In [1]: import numpy as np

In [2]: import numpy.linalg as la

In [3]: np.set_printoptions(precision=2, suppress=True, linewidth=120)

In [4]: J = -3 * np.eye(3) + np.eye(3, k=1)

In [5]: J
Out[5]: 
array([[-3.,  1.,  0.],
       [ 0., -3.,  1.],
       [ 0.,  0., -3.]])

In [6]: q, R = la.qr(J)

In [7]: abs(R[0, 0]), np.round(la.norm(J[:, 0]), 2)
Out[7]: (np.float64(3.0), np.float64(3.0))

In [8]: q
Out[8]: 
array([[ 1.,  0.,  0.],
       [-0.,  1.,  0.],
       [-0., -0.,  1.]])

In [9]: q.shape, R.shape
Out[9]: ((3, 3), (3, 3))

In [10]: np.allclose(R.T @ R, J.T @ J)
Out[10]: True

In [11]: la.matrix_rank(J - J[0, 0] * np.eye(3))
Out[11]: np.int64(2)

In [12]: [int(la.matrix_rank(la.matrix_power(J, p))) for p in range(1, 4)]
Out[12]: [3, 3, 3]

In [13]: J @ J
Out[13]: 
array([[ 9., -6.,  1.],
       [ 0.,  9., -6.],
       [ 0.,  0.,  9.]])

In [14]: la.matrix_power(J - np.diag(np.diag(J)), 3)
Out[14]: 
array([[0., 0., 0.],
       [0., 0., 0.],
       [0., 0., 0.]])

In [15]: np.sort(la.eigvals(J))
Out[15]: array([-3., -3., -3.])

In [16]: B = la.inv(J)

In [17]: (np.abs(B) > 1e-9).astype(int)
Out[17]: 
array([[1, 1, 1],
       [0, 1, 1],
       [0, 0, 1]])

In [18]: round(la.slogdet(J)[0], 2)
Out[18]: np.float64(-1.0)

In [19]: round(float(la.det(J) * la.det(B)), 2)
Out[19]: 1.0

In [20]: la.det(J) * B
Out[20]: 
array([[9., 3., 1.],
       [0., 9., 3.],
       [0., 0., 9.]])

In [21]: B
Out[21]: 
array([[-0.33, -0.11, -0.04],
       [-0.  , -0.33, -0.11],
       [-0.  , -0.  , -0.33]])

In [22]: gram = J.T @ J

In [23]: la.eigvalsh(gram)[::-1]
Out[23]: array([14.03,  9.51,  5.47])

In [24]: (J @ J.T).shape
Out[24]: (3, 3)

In [25]: la.matrix_rank(gram)
Out[25]: np.int64(3)

In [26]: np.diag(gram)
Out[26]: array([ 9., 10., 10.])

In [27]: q = J.astype(float).copy()

In [28]: for j in range(3):
    ...:     q[:, j] -= q[:, :j] @ (q[:, :j].T @ q[:, j])
    ...:     q[:, j] /= la.norm(q[:, j])
    ...: 

In [29]: q
Out[29]: 
array([[-1.,  0.,  0.],
       [ 0., -1.,  0.],
       [ 0.,  0., -1.]])

In [30]: q.T @ J
Out[30]: 
array([[ 3., -1.,  0.],
       [ 0.,  3., -1.],
       [ 0.,  0.,  3.]])

In [31]: F = np.loadtxt("x.csv", delimiter=",")

In [32]: F
Out[32]: 
array([[0.03, 0.03, 0.09, 0.03, 0.03, 0.03, 0.09, 0.09, 0.03],
       [0.03, 0.03, 0.09, 0.03, 0.03, 0.03, 0.09, 0.09, 0.03],
       [0.09, 0.09, 0.27, 0.09, 0.09, 0.09, 0.27, 0.27, 0.09],
       [0.03, 0.03, 0.09, 0.03, 0.03, 0.03, 0.09, 0.09, 0.03],
       [0.03, 0.03, 0.09, 0.03, 0.03, 0.03, 0.09, 0.09, 0.03],
       [0.03, 0.03, 0.09, 0.03, 0.03, 0.03, 0.09, 0.09, 0.03],
       [0.09, 0.09, 0.27, 0.09, 0.09, 0.09, 0.27, 0.27, 0.09],
       [0.09, 0.09, 0.27, 0.09, 0.09, 0.09, 0.27, 0.27, 0.09],
       [0.03, 0.03, 0.09, 0.03, 0.03, 0.03, 0.09, 0.09, 0.03]])

In [33]: # projection: eigenvalues are 0 or 1

In [34]: w, V = la.eig(J)

In [35]: J @ V[:, 0] - w[0] * V[:, 0]
Out[35]: array([0., 0., 0.])

In [36]: np.prod(w)
Out[36]: np.float64(-27.0)

In [37]: np.sort(la.eigvals(la.inv(J)))
Out[37]: array([-0.33, -0.33, -0.33])

In [38]: mat = np.loadtxt("mat.csv", delimiter=",")

In [39]: mat
Out[39]: 
array([[  1.88,  -1.03,  -4.62,  10.55,   3.35,   2.09],
       [ -7.74,  -8.96,  15.47,   0.44, -17.42,  11.92],
       [ -6.17,  -7.8 ,  13.07,   0.75, -12.85,   9.98],
       [ -8.6 ,   8.39,   4.29,  13.57,  -1.99,   1.22],
       [ 10.87,  -3.27, -18.85,  16.24,   9.53,   0.38],
       [-16.12,  13.26,  21.5 ,  -0.62,   8.21,  -3.31],
       [ 11.52, -14.71,  -6.35,  -0.65,   8.27,   4.55],
       [ -8.24, -21.5 ,  12.93,   9.9 , -50.8 ,  26.89],
       [ 12.14, -21.11,  -2.05,  -6.36,   4.03,   8.01],
       [ -6.87,  13.47,  11.7 ,  -3.29,  28.16, -10.3 ],
       [ -5.43,  10.9 ,  -0.02,  13.29,   8.53,  -3.17],
       [ -8.57, -11.91,  29.05, -18.28,  -4.26,   8.68],
       [  3.09, -13.01,   0.69,   4.07,  -8.96,   9.98],
       [  6.59, -15.91,  -0.79,   0.62,  -4.15,   9.21],
       [ -9.75,  -0.89,  12.63,   5.97, -12.53,   7.76],
       [ -9.59,   9.11,   9.16,   7.56,   3.89,  -0.87],
       [  3.33, -10.65,  -0.04,   3.94,  -4.19,   7.64],
       [  9.79,  -9.04, -16.67,  16.96,  -3.49,   6.56],
       [  2.89, -17.64,   4.06,   0.8 , -14.1 ,  13.19],
       [  5.35,  -2.45,  -6.28,   6.91,  10.94,  -0.07],
       [ -8.58,  -3.61,  14.86,   1.13, -10.14,   7.83],
       [ -1.86,   0.99,   7.11,  -1.39,  12.91,  -1.48],
       [ -8.07,  -9.29,  13.97,   3.58, -21.96,  13.51],
       [ -3.89,   9.37,   1.45,   8.51,  13.65,  -4.4 ],
       [-16.78,   5.91,  25.6 ,  -3.2 ,  -3.33,   2.89],
       [ -2.68,   1.41,  -2.39,  15.06,  -5.36,   4.33],
       [  0.41,  -6.8 ,  12.44, -11.42,  13.77,   0.71],
       [  6.68,   2.68, -12.28,  11.94,  17.16,  -3.85],
       [ -1.96,   6.51,   3.36,   2.77,  18.14,  -5.  ],
       [  6.94,   4.47,  -4.32,  -1.75,  35.39, -10.35],
       [-16.51,   0.37,  20.97,   5.55, -22.06,  10.77],
       [ -5.2 ,   2.55,  -3.66,  21.55, -14.76,   7.11],
       [ -2.08,  -4.26,   2.55,   8.11,  -6.98,   6.7 ],
       [ 16.75, -22.27, -12.84,   2.08,   1.3 ,   9.04]])

In [40]: Ac = mat - mat.mean(axis=0)

In [41]: left, sigma, VT = la.svd(Ac, full_matrices=False)

In [42]: sigma.round(2) + 0
Out[42]: array([110.84,  84.63,  60.58,   0.  ,   0.  ,   0.  ])

In [43]: np.abs(VT[0]).argmax()
Out[43]: np.int64(4)

In [44]: round(float((sigma ** 2).sum() ** 2 / (sigma ** 4).sum()), 2)
Out[44]: 2.48

In [45]: np.round(Ac.mean(axis=0), 2) + 0
Out[45]: array([0., 0., 0., 0., 0., 0.])

In [46]: rank = la.matrix_rank(mat)

In [47]: rank
Out[47]: np.int64(4)

In [48]: ns = la.svd(mat)[2][rank:].T

In [49]: np.allclose(mat @ ns, 0)
Out[49]: True

In [50]: [int(la.matrix_rank(mat[:, :j + 1])) for j in range(6)]
Out[50]: [1, 2, 3, 4, 4, 4]

In [51]: ns.shape
Out[51]: (6, 2)

In [52]: [int(la.matrix_rank(np.delete(mat, i, axis=0))) for i in range(34)]
Out[52]: 
[4,
 4,
 4,
 4,
 4,
 4,
 4,
 4,
 4,
 4,
 4,
 4,
 4,
 4,
 4,
 4,
 4,
 4,
 4,
 4,
 4,
 4,
 4,
 4,
 4,
 4,
 4,
 4,
 4,
 4,
 4,
 4,
 4,
 4]

In [53]: A = np.loadtxt("sample13.csv", delimiter=",")

In [54]: A
Out[54]: 
array([[-2.,  5., -1.,  1.,  1.],
       [ 5.,  6.,  1., -3., -1.],
       [-1.,  1.,  4., -3., -3.],
       [ 1., -3., -3.,  6., -3.],
       [ 1., -1., -3., -3., -2.]])

In [55]: # symmetric

In [56]: np.round(np.trace(la.pinv(mat) @ mat), 2)
Out[56]: np.float64(4.0)

In [57]: np.allclose(mat[:-1].T @ la.lstsq(mat[:-1].T, mat[-1])[0], mat[-1])
Out[57]: True

In [58]: W = np.array([[4, 1, 1, 3, 4],
    ...:     [2, 1, 2, 4, 7],
    ...:     [2, 5, 9, 9, 1],
    ...:     [8, 6, 2, 0, 3],
    ...:     [2, 8, 1, 7, 3]])

In [59]: b = np.array([6, 4, 4, 5, 1])

In [60]: act = np.maximum(A @ W + b, 0)

In [61]: la.matrix_rank(act)
Out[61]: np.int64(4)

In [62]: act
Out[62]: 
array([[16., 16.,  6., 17., 33.],
       [14.,  0., 23., 46., 52.],
       [ 0.,  0., 32., 21.,  0.],
       [40.,  0.,  0.,  0.,  0.],
       [ 0.,  0.,  0.,  0.,  0.]])

In [63]: Z = np.array([[3, 0, 3], [-1, -3, -3], [-1, 2, 1], [-3, -1, -2], [1, 1, 1]])

In [64]: W @ Z
Out[64]: 
array([[  5,   0,   8],
       [ -2,   4,   4],
       [-34,  -5, -17],
       [ 19, -11,  11],
       [-21, -26, -28]])

In [65]: act @ Z
Out[65]: 
array([[  8., -20.,   5.],
       [-67.,  52.,  25.],
       [-95.,  43., -10.],
       [120.,   0., 120.],
       [  0.,   0.,   0.]])

In [66]: B = la.inv(A)

In [67]: np.round(A @ B, 2) + 0
Out[67]: 
array([[1., 0., 0., 0., 0.],
       [0., 1., 0., 0., 0.],
       [0., 0., 1., 0., 0.],
       [0., 0., 0., 1., 0.],
       [0., 0., 0., 0., 1.]])

In [68]: (np.abs(B) > 1e-9).astype(int)
Out[68]: 
array([[1, 1, 1, 1, 1],
       [1, 1, 1, 1, 1],
       [1, 1, 1, 1, 1],
       [1, 1, 1, 1, 1],
       [1, 1, 1, 1, 1]])

In [69]: round(la.det(A) * la.det(B), 2)
Out[69]: np.float64(1.0)

In [70]: np.round(la.slogdet(A)[0], 2)
Out[70]: np.float64(1.0)

In [71]: rng = np.random.default_rng(34)

In [72]: lab = rng.permutation(3)

In [73]: lab
Out[73]: array([1, 2, 0])

In [74]: B = J[lab][:, lab]

In [75]: np.diag(B)
Out[75]: array([-3., -3., -3.])

In [76]: np.sort(np.abs(la.eigvals(B)))
Out[76]: array([3., 3., 3.])

In [77]: np.trace(B)
Out[77]: np.float64(-9.0)

In [78]: B
Out[78]: 
array([[-3.,  1.,  0.],
       [ 0., -3.,  0.],
       [ 1.,  0., -3.]])

In [79]: round(la.eigvalsh(A).min(), 2)
Out[79]: np.float64(-6.2)

In [80]: [round(float(la.det(A[:i, :i])), 2) + 0 for i in range(1, 6)]
Out[80]: [-2.0, -37.0, -162.0, -587.0, 6848.0]

In [81]: np.all(la.eigvalsh(A) > 0)
Out[81]: np.False_

In [82]: E = np.load("m.npy")

In [83]: E
Out[83]: 
array([[-3.,  1.,  0.,  2.,  2.,  5.,  1.],
       [-2.,  0., -3., -2.,  3.,  5.,  2.],
       [-1.,  3., -2., -2.,  0.,  4.,  1.],
       [ 2.,  3., -2.,  2.,  4.,  0.,  2.],
       [ 0.,  0.,  0.,  0.,  0.,  2.,  1.],
       [ 0.,  0.,  0.,  0.,  1.,  4.,  5.],
       [ 0.,  0.,  0.,  0.,  2.,  4.,  5.]])

In [84]: B = E / la.norm(E, axis=1, keepdims=True)

In [85]: gram = B @ B.T

In [86]: round(float(np.degrees(np.arccos(np.clip(gram[3, 5], -1, 1)))), 2)
Out[86]: 70.28

In [87]: gram[3]
Out[87]: array([0.26, 0.29, 0.24, 1.  , 0.14, 0.34, 0.42])

In [88]: gram
Out[88]: 
array([[1.  , 0.71, 0.59, 0.26, 0.74, 0.63, 0.65],
       [0.71, 1.  , 0.77, 0.29, 0.72, 0.69, 0.72],
       [0.59, 0.77, 1.  , 0.24, 0.68, 0.55, 0.53],
       [0.26, 0.29, 0.24, 1.  , 0.14, 0.34, 0.42],
       [0.74, 0.72, 0.68, 0.14, 1.  , 0.9 , 0.87],
       [0.63, 0.69, 0.55, 0.34, 0.9 , 1.  , 0.99],
       [0.65, 0.72, 0.53, 0.42, 0.87, 0.99, 1.  ]])

In [89]: np.argwhere(np.triu(np.abs(gram) > 0.95, 1))
Out[89]: array([[5, 6]])

In [90]: (gram - 2 * np.eye(7)).round(6).argmax(axis=1)
Out[90]: array([4, 2, 1, 6, 5, 6, 5])

In [91]: f = np.array([-2, -3, -1, -1, -2, -3, 0])

In [92]: B = E + np.outer(f, np.eye(7)[1])

In [93]: la.matrix_rank(la.inv(B) - la.inv(E), tol=1e-8)
Out[93]: np.int64(1)

In [94]: Z = np.array([[-0.9, 0.6, 0.1]])

In [95]: W0 = np.array([[2], [0], [0], [5], [2], [5], [3], [1], [1], [0], [0], [1], [3]]) @ Z + 0.02 * rng.normal(size=(13, 3))

In [96]: W0.round(2) + 0
Out[96]: 
array([[-1.83,  1.25,  0.21],
       [ 0.01,  0.  ,  0.  ],
       [ 0.01,  0.  , -0.01],
       [-4.49,  3.01,  0.5 ],
       [-1.81,  1.18,  0.18],
       [-4.49,  2.99,  0.52],
       [-2.72,  1.81,  0.3 ],
       [-0.91,  0.62,  0.1 ],
       [-0.88,  0.62,  0.11],
       [-0.01,  0.  ,  0.02],
       [-0.01,  0.01,  0.  ],
       [-0.91,  0.59,  0.08],
       [-2.71,  1.81,  0.26]])

In [97]: q, V = la.qr(A[:, :1])[0], la.qr(A[:, 1:])[0]

In [98]: sigma = la.svd(q.T @ V, compute_uv=False)

In [99]: (sigma > 0.9).sum()
Out[99]: np.int64(0)

In [100]: np.round(la.norm(q @ q.T - V @ V.T, 2), 2)
Out[100]: np.float64(1.0)

In [101]: x = np.array([9, 0, 2])

In [102]: target = W0 @ x

In [103]: try:
     ...:     la.solve(W0, target)
     ...: except la.LinAlgError as e:
     ...:     print(e)
     ...: 
Last 2 dimensions of the array must be square

In [104]: np.round(la.pinv(W0) @ W0, 2) + 0
Out[104]: 
array([[1., 0., 0.],
       [0., 1., 0.],
       [0., 0., 1.]])

In [105]: np.round(la.lstsq(W0, target)[0], 2) + 0
Out[105]: array([9., 0., 2.])

In [106]: target
Out[106]: array([-16.01,   0.12,   0.04, -39.39, -15.97, -39.42, -23.86,  -8.  ,  -7.74,  -0.05,  -0.12,  -8.03, -23.83])

In [107]: target = target + 0.02 * rng.normal(size=13)

In [108]: target
Out[108]: array([-16.02,   0.12,   0.03, -39.38, -15.99, -39.4 , -23.84,  -7.99,  -7.75,  -0.01,  -0.13,  -8.02, -23.85])

In [109]: b, *_ = la.lstsq(W0, target)

In [110]: [round(float(la.norm(la.solve(W0.T @ W0 + lam * np.eye(3), W0.T @ target))), 2) for lam in (0, 1, 10, 100)]
Out[110]: [9.21, 7.19, 6.57, 3.51]

In [111]: la.norm(W0, axis=1).argmax()
Out[111]: np.int64(3)

In [112]: round(float(la.norm(W0, 1)), 2), round(la.norm(W0, np.inf), 2)
Out[112]: (20.79, np.float64(8.0))

In [113]: round(la.norm(W0, 2), 2)
Out[113]: np.float64(9.67)

In [114]: round(la.norm(W0[8], 1), 2), round(float(la.norm(W0[8], np.inf)), 2)
Out[114]: (np.float64(1.62), 0.88)

In [115]: la.norm(W0, axis=0)
Out[115]: array([8.01, 5.35, 0.88])

In [116]: round(la.norm(W0) ** 2 / la.norm(W0, 2) ** 2, 2)
Out[116]: np.float64(1.0)

In [117]: M = np.load("arr.npy")

In [118]: M
Out[118]: 
array([[ 2,  2,  2,  2,  2],
       [ 2,  4,  4,  4,  4],
       [ 2,  4,  6,  6,  6],
       [ 2,  4,  6,  8,  8],
       [ 2,  4,  6,  8, 10]])

In [119]: # symmetric, so the eigenvalues are real

In [120]: round(float(la.det(M)), 2)
Out[120]: 32.0

In [121]: assert M == M.T
Traceback (most recent call last):
  Cell In[121], line 1
    assert M == M.T
ValueError: The truth value of an array with more than one element is ambiguous. Use a.any() or a.all()


In [122]: np.allclose(M @ M.T, M.T @ M)
Out[122]: True

In [123]: M.inv()
Traceback (most recent call last):
  Cell In[123], line 1
    M.inv()
AttributeError: 'numpy.ndarray' object has no attribute 'inv'


In [124]: np.sort(np.abs(la.eigvals(M)))
Out[124]: array([ 0.54,  0.71,  1.17,  2.9 , 24.69])

In [125]: np.allclose(M, M.T)
Out[125]: True

In [126]: round(float(np.abs(la.eigvals(M)).max()), 2)
Out[126]: 24.69
